% ipython --no-banner

In [1]: import numpy as np

In [2]: np.set_printoptions(suppress=True, linewidth=200)

In [3]: E = np.loadtxt("case5.csv", delimiter=",")

In [4]: print(E)
[[  6.84   3.72   8.67  -0.17  10.43 -19.38  -0.85]
 [  3.02  -4.65   1.95  10.51  -1.95  -7.25  -7.24]
 [  2.36 -14.07  -2.09  -2.53   1.87   7.06   1.71]
 [  2.56  -3.92   6.11  11.6   -3.25  -7.22  -6.16]
 [  2.24 -14.48  -5.5   -3.18   1.52   5.7    2.52]
 [  6.68   4.99   8.63   0.44  12.3  -20.71  -0.07]
 [  1.62 -15.31  -1.91  -3.46   0.07   5.57   1.04]
 [  4.7   -5.03   4.62  10.56  -3.65  -7.29  -6.89]
 [  2.74 -14.99  -3.83  -5.3    1.2    6.82   3.65]
 [  6.87   3.06   8.62  -1.42  10.42 -19.91  -1.83]
 [  6.99   4.77   8.25  -1.7    8.89 -21.21  -0.88]
 [  9.29   4.83   8.68   0.13   9.87 -19.58  -0.66]
 [  2.61 -13.9   -3.51  -3.54   1.81   6.03   1.02]
 [  1.57 -13.16  -2.69  -3.4    0.88   6.17   2.06]
 [  7.63   5.6    8.01  -0.64  11.21 -18.58  -1.03]
 [  5.41   5.44   8.22   0.65  10.01 -20.18  -0.59]
 [  3.21  -4.97   2.13  11.85  -1.79  -7.85  -9.37]
 [  3.96   4.61   9.04  -0.75  12.4  -19.86  -1.85]
 [  6.93   3.74   8.81   0.9   11.46 -19.73  -1.01]
 [  5.89   6.72   6.2    0.83  11.79 -20.57   0.5 ]
 [  2.87  -5.26   3.92  11.15  -3.98  -7.47  -7.51]
 [  8.28   4.74   6.88   1.03   9.62 -18.58   1.  ]
 [  2.72 -13.81  -2.63  -4.1    2.35   6.47   1.53]
 [  2.87  -4.15   1.39  12.85  -3.05  -7.04  -7.18]
 [  9.15   5.31   7.57   1.49  12.89 -20.07  -1.2 ]
 [  1.81 -13.93  -1.75  -5.33   0.84   5.42   3.63]
 [  6.62   5.33   7.28  -1.13  11.92 -19.59  -0.47]
 [  4.52  -2.32   4.78  10.27  -3.11  -5.74  -8.8 ]
 [  2.83  -5.87   5.33  10.05  -3.45  -7.72  -5.78]
 [  1.21 -12.    -3.27  -4.27   0.8    5.91   1.87]
 [  6.56   6.31   7.21  -0.89  11.73 -18.61   0.82]
 [  3.96 -14.26  -3.74  -3.94   1.15   4.44   4.29]
 [  3.16 -14.65  -2.43  -5.87   1.47   4.91   1.24]
 [  2.92 -13.57  -3.77  -4.44   0.68   6.36   3.99]
 [  2.59 -14.91  -2.36  -6.06   0.48   4.62   1.44]]

In [5]: print(round(np.linalg.norm(E), 2))
123.01

In [6]: print(np.linalg.matrix_rank(E))
7

In [7]: print(np.round(np.linalg.svd(E, compute_uv=False), 2))
[101.67  51.57  44.51   7.65   6.42   5.61   4.9 ]

In [8]: print(np.abs(E).max())
21.21

In [9]: print(np.round(E.mean(axis=0), 2))
[ 4.43 -4.29  2.94  0.92  4.17 -7.39 -1.06]

In [10]: print(np.count_nonzero(E))
245
